% python3 -q
>>> import numpy as np
>>> from numpy import linalg as LA
>>> np.set_printoptions(precision=1, suppress=True, linewidth=120, legacy="1.25")
>>> K = np.load("m.npy")
>>> K
array([[ 1,  1, -1, -1,  1,  1, -1, -1],
       [ 1,  1, -1, -1, -1, -1,  1,  1],
       [ 1,  1,  1,  1, -1, -1, -1, -1],
       [ 1, -1, -1,  1,  1, -1, -1,  1],
       [ 1, -1,  1, -1, -1,  1, -1,  1],
       [ 1, -1,  1, -1,  1, -1,  1, -1]])
>>> u, g = K[5], K[2]
>>> u @ u
8
>>> p = (u @ g) / (u @ u) * u
>>> g - p
array([ 1.,  1.,  1.,  1., -1., -1., -1., -1.])
>>> (g - p) @ u
0.0
>>> Y = K[0, 0] * K[1:] - np.outer(K[1:, 0], K[0])
>>> Y
array([[ 0,  0,  0,  0, -2, -2,  2,  2],
       [ 0,  0,  2,  2, -2, -2,  0,  0],
       [ 0, -2,  0,  2,  0, -2,  0,  2],
       [ 0, -2,  2,  0, -2,  0,  0,  2],
       [ 0, -2,  2,  0,  0, -2,  2,  0]])
>>> np.flatnonzero(~Y.round(6).any(axis=1))
array([], dtype=int64)
>>> vec = np.array([-4, 5, 3, 2, 4, -3, -4, -5])
>>> np.einsum("ij,j->i", K, vec)
array([  6, -14,  14,  -4, -16,   0])
>>> LA.norm(K @ vec) <= LA.norm(K, 2) * LA.norm(vec) + 1e-9
True
>>> K @ (2 * vec)
array([ 12, -28,  28,  -8, -32,   0])
>>> (K @ vec).argmax()
2
>>> K @ np.ones(8)
array([0., 0., 0., 0., 0., 0.])
>>> K @ vec
array([  6, -14,  14,  -4, -16,   0])
>>> np.sign((K @ vec).round(6))
array([ 1, -1,  1, -1, -1,  0])
>>> rng = np.random.default_rng(75733)
>>> Y = K + rng.integers(-2, 3, (6, 1)) @ rng.integers(-2, 3, (1, 8))
>>> Y
array([[ 1,  1, -1, -1,  1,  1, -1, -1],
       [-3,  3, -1, -1, -1, -5, -1, -1],
       [ 1,  1,  1,  1, -1, -1, -1, -1],
       [-3,  1, -1,  1,  1, -5, -3, -1],
       [-1,  0,  1, -1, -1, -1, -2,  0],
       [ 5, -3,  1, -1,  1,  3,  3,  1]])
>>> np.abs(Y - K).sum(axis=1)
array([ 0, 14,  0, 14,  7, 14])
>>> np.round(LA.svd(Y - K, compute_uv=False), 1) + 0
array([12.,  0.,  0.,  0.,  0.,  0.])
>>> LA.matrix_rank(Y - K, tol=1e-8)
1
